In [1]: import numpy as np

In [2]: from numpy import linalg as LA

In [3]: np.set_printoptions(precision=4, suppress=True, linewidth=100, floatmode="fixed")

In [4]: E = np.load("w.npy")

In [5]: print(E)
[[ 0.4000 -0.3000 -0.9000]
 [ 0.6000  0.4000 -0.1000]
 [-0.6000 -0.4000 -1.3000]
 [ 0.7000 -0.5000  0.2000]
 [-0.3000 -0.7000 -1.1000]
 [ 0.7000  1.7000  1.6000]]

In [6]: out = E / np.sqrt((E ** 2).mean(axis=1, keepdims=True))

In [7]: print(LA.matrix_rank(out) == LA.matrix_rank(E))
True

In [8]: print(out[5])
[0.4975 1.2081 1.1371]

In [9]: out = np.c_[E[:, :1] @ np.array([[0]]), np.array([0, 1, 2, 1, 1, 1])]

In [10]: print(out)
[[0.0000 0.0000]
 [0.0000 1.0000]
 [0.0000 2.0000]
 [0.0000 1.0000]
 [0.0000 1.0000]
 [0.0000 1.0000]]

In [11]: print(LA.norm(LA.qr(E)[0].T @ out, axis=0) ** 2 / ((out ** 2).sum(axis=0) + 1e-12))
[0.0000 0.3555]

In [12]: print(LA.norm(out - E @ LA.lstsq(E, out)[0], axis=0))
[0.0000 2.2707]

In [13]: u, r1 = E[0], E[3]

In [14]: print(round(float(u @ r1), 4))
0.25

In [15]: p = (u @ r1) / (u @ u) * u

In [16]: print(r1 - p)
[ 0.6057 -0.4292  0.4123]

In [17]: print(round(LA.norm(u + r1) ** 2 + LA.norm(u - r1) ** 2, 4))
3.68

In [18]: x = np.array([2, 3, -3])

In [19]: y = E @ x

In [20]: print(LA.lstsq(E, y)[0])
[ 2.0000  3.0000 -3.0000]

In [21]: rng = np.random.default_rng(90863)

In [22]: y = y + 0.05 * rng.normal(size=6)

In [23]: print(y)
[ 2.6048  2.7269  1.5287 -0.7190  0.6111  1.6746]

In [24]: c, *_ = LA.lstsq(E, y)

In [25]: print(c.round())
[ 2.0000  3.0000 -3.0000]

In [26]: W0 = np.load("out2.npy")

In [27]: print(W0)
[[-3.0000 -3.0000  2.0000  0.0000 -2.0000 -3.0000 -3.0000]
 [-2.0000 -3.0000  3.0000  3.0000 -2.0000  6.0000 -1.0000]
 [-4.0000 -1.0000  1.0000  2.0000 -3.0000  7.0000 -8.0000]
 [-1.0000  1.0000  4.0000  3.0000  0.0000  1.0000  8.0000]
 [ 0.0000  3.0000  4.0000  4.0000 -3.0000 -1.0000  2.0000]
 [ 0.0000  0.0000  0.0000  0.0000  0.0000  0.0000  1.0000]
 [ 0.0000  0.0000  0.0000  0.0000  0.0000 -2.0000  1.0000]]

In [28]: print(W0 @ W0)
[[  7.0000  10.0000 -21.0000 -13.0000  12.0000  13.0000 -14.0000]
 [ -3.0000   9.0000  -6.0000  -2.0000   7.0000  16.0000  10.0000]
 [  8.0000   7.0000 -14.0000  -7.0000  16.0000  34.0000  14.0000]
 [-18.0000  -1.0000  17.0000  20.0000 -12.0000  24.0000   3.0000]
 [-26.0000 -18.0000  17.0000  17.0000  -9.0000  49.0000  -8.0000]
 [  0.0000   0.0000   0.0000   0.0000   0.0000  -2.0000   1.0000]
 [  0.0000   0.0000   0.0000   0.0000   0.0000  -2.0000  -1.0000]]

In [29]: print(round(float(LA.det(W0)), 4))
998.0

In [30]: print((W0 + W0.T) / 2)
[[-3.0000 -2.5000 -1.0000 -0.5000 -1.0000 -1.5000 -1.5000]
 [-2.5000 -3.0000  1.0000  2.0000  0.5000  3.0000 -0.5000]
 [-1.0000  1.0000  1.0000  3.0000  0.5000  3.5000 -4.0000]
 [-0.5000  2.0000  3.0000  3.0000  2.0000  0.5000  4.0000]
 [-1.0000  0.5000  0.5000  2.0000 -3.0000 -0.5000  1.0000]
 [-1.5000  3.0000  3.5000  0.5000 -0.5000  0.0000 -0.5000]
 [-1.5000 -0.5000 -4.0000  4.0000  1.0000 -0.5000  1.0000]]

In [31]: u = np.array([3, 1, 3])

In [32]: print(np.convolve(W0[2], u))
[-12.0000  -7.0000 -10.0000   4.0000  -4.0000  24.0000 -26.0000  13.0000 -24.0000]

In [33]: print(np.correlate(W0[2], W0[1], "full"))
[  4.0000 -23.0000   1.0000  -6.0000  -2.0000 -17.0000  76.0000 -66.0000  20.0000   2.0000 -39.0000
  10.0000  16.0000]

In [34]: lab = rng.permutation(7)

In [35]: print(lab)
[2 0 4 5 3 6 1]

In [36]: out = W0[lab][:, lab]

In [37]: print(round(LA.det(out), 4), round(LA.det(W0[lab]), 4))
998.0 998.0

In [38]: print(out)
[[ 1.0000 -4.0000 -3.0000  7.0000  2.0000 -8.0000 -1.0000]
 [ 2.0000 -3.0000 -2.0000 -3.0000  0.0000 -3.0000 -3.0000]
 [ 4.0000  0.0000 -3.0000 -1.0000  4.0000  2.0000  3.0000]
 [ 0.0000  0.0000  0.0000  0.0000  0.0000  1.0000  0.0000]
 [ 4.0000 -1.0000  0.0000  1.0000  3.0000  8.0000  1.0000]
 [ 0.0000  0.0000  0.0000 -2.0000  0.0000  1.0000  0.0000]
 [ 3.0000 -2.0000 -2.0000  6.0000  3.0000 -1.0000 -3.0000]]

In [39]: print(np.trace(out))
-4.0

In [40]: print(np.sort(np.abs(LA.eigvals(out))))
[1.4142 1.4142 2.5072 2.5072 4.2839 4.2839 4.3256]

In [41]: cov = out.T @ out

In [42]: print(LA.svd(out, compute_uv=False) ** 2)
[210.5186 131.2410  44.2734  23.3471   3.3824   0.1801   0.0572]

In [43]: print(np.allclose(cov, cov.T))
True

In [44]: print(np.trace(cov), (out ** 2).sum())
413.0 413.0

In [45]: m1 = np.loadtxt("layer19.csv", delimiter=",")

In [46]: print(m1)
[[  5.3664  29.0820   0.2219   1.9210   5.7444   1.0313]
 [ -3.1239   4.1764  -0.6835  -0.4004 -12.2907   0.5168]
 [  2.3033   0.4144   0.5983  -8.3472   0.5356  -0.0593]
 [  1.6797  -7.8661  -0.1388   2.7770  -8.9458  -0.4932]
 [ -0.8076 -17.0900  -0.5652  -9.0255   0.7463  -0.1310]
 [ -3.0980  17.5903   0.4673  -1.9544   7.1226  -1.8004]
 [ -1.8809   8.9466   0.7530   5.0828  -8.1282   0.6779]
 [  1.3582 -28.3670   1.0267   0.1310   3.2831   0.0919]
 [  3.6338 -32.4869  -0.0627  -3.7776  -9.5623  -0.9770]
 [  2.5648  -3.5393  -0.0601  -4.1486 -10.0584  -0.1734]
 [  4.4219  -8.8069  -0.5339  -9.1345  13.5118   0.5643]
 [  2.7867 -11.4322   0.9184   7.3881   4.4093   1.5861]
 [  3.0996  38.4935  -0.9637  -0.5775   2.3213   0.5365]
 [  4.1510   2.2730   0.2956   0.6086  -5.7930  -0.5787]
 [  1.7406   2.1890  -0.1597  -5.2587 -10.8166  -0.4302]
 [  3.0579   2.2256  -0.2885   5.7223 -16.8517   0.4999]
 [  0.7218 -40.8747  -0.4757   3.4715 -10.6417   1.4945]
 [ -2.7690   4.5569  -0.2664   2.6922  -5.6337   0.3213]
 [  1.3741  -6.5378  -0.7263   5.7137  16.2500   0.6281]
 [ -0.8780  25.1108  -0.3216  -2.2672   2.9120   0.7115]
 [  4.0180 -39.4200   0.4316  -4.6635  -6.0035   0.0767]
 [ -0.6216 -20.9579  -0.0648  -3.4941   2.0781   0.0875]
 [ -1.2352  12.3871   1.4001   9.5128  -5.1236   1.0482]
 [ -0.3291  17.2088  -0.4226   7.6964  -2.3551   0.7522]
 [ -3.8843 -46.9592  -0.3723   3.9839  -4.2288  -0.1438]
 [  1.6924  15.3661  -0.1979  -0.2870  17.7967  -1.1711]
 [  0.9680 -25.8279  -1.0450  13.3808  20.5016   0.9162]
 [ -2.3454  -0.9973  -0.2413   1.7144 -16.8999   0.4016]]

In [47]: cov = np.cov(m1, rowvar=False)

In [48]: print(np.argwhere(np.triu(np.abs(np.corrcoef(m1.T)) > 0.8, 1)))
[]

In [49]: print(np.round(np.corrcoef(m1[:, 2], m1[:, 5])[0, 1], 4))
-0.0434
